$ python3 -q
>>> import numpy as np
>>> np.set_printoptions(precision=3, suppress=True, linewidth=100)
>>> W0 = np.loadtxt("a.csv", delimiter=",")
>>> W0
array([[ 0.262,  0.158,  0.206,  0.226, -0.186, -0.006, -0.201],
       [ 0.158,  0.138,  0.196, -0.04 , -0.129, -0.011, -0.193],
       [ 0.206,  0.196,  0.711, -0.071,  0.034, -0.343,  0.026],
       [ 0.226, -0.04 , -0.071,  0.906, -0.07 , -0.01 ,  0.151],
       [-0.186, -0.129,  0.034, -0.07 ,  0.24 , -0.152,  0.32 ],
       [-0.006, -0.011, -0.343, -0.01 , -0.152,  0.25 , -0.216],
       [-0.201, -0.193,  0.026,  0.151,  0.32 , -0.216,  0.492]])
>>> evals, vecs = np.linalg.eigh(W0)
>>> evals.round(3) + 0
array([0., 0., 0., 0., 1., 1., 1.])
>>> np.round(vecs.T @ vecs, 3) + 0
array([[1., 0., 0., 0., 0., 0., 0.],
       [0., 1., 0., 0., 0., 0., 0.],
       [0., 0., 1., 0., 0., 0., 0.],
       [0., 0., 0., 1., 0., 0., 0.],
       [0., 0., 0., 0., 1., 0., 0.],
       [0., 0., 0., 0., 0., 1., 0.],
       [0., 0., 0., 0., 0., 0., 1.]])
>>> print(vecs @ np.diag(evals) @ vecs.T)
[[ 0.262  0.158  0.206  0.226 -0.186 -0.006 -0.201]
 [ 0.158  0.138  0.196 -0.04  -0.129 -0.011 -0.193]
 [ 0.206  0.196  0.711 -0.071  0.034 -0.343  0.026]
 [ 0.226 -0.04  -0.071  0.906 -0.07  -0.01   0.151]
 [-0.186 -0.129  0.034 -0.07   0.24  -0.152  0.32 ]
 [-0.006 -0.011 -0.343 -0.01  -0.152  0.25  -0.216]
 [-0.201 -0.193  0.026  0.151  0.32  -0.216  0.492]]
>>> np.round(np.linalg.eigvalsh(W0 @ W0), 3) + 0
array([0., 0., 0., 0., 1., 1., 1.])
>>> np.round(np.linalg.svd(W0, compute_uv=False), 3) + 0
array([1., 1., 1., 0., 0., 0., 0.])
>>> r0 = np.array([0, 5, 2])
>>> np.cross(W0[6, :3], W0[0, :3])
array([-0.044,  0.048,  0.019])
>>> np.convolve(W0[6], r0)
array([ 0.   , -1.007, -1.37 , -0.259,  0.805,  1.899, -0.438,  2.03 ,  0.984])
>>> np.polyval(r0, W0[6])
array([0.993, 1.033, 2.128, 2.754, 3.598, 0.922, 4.461])
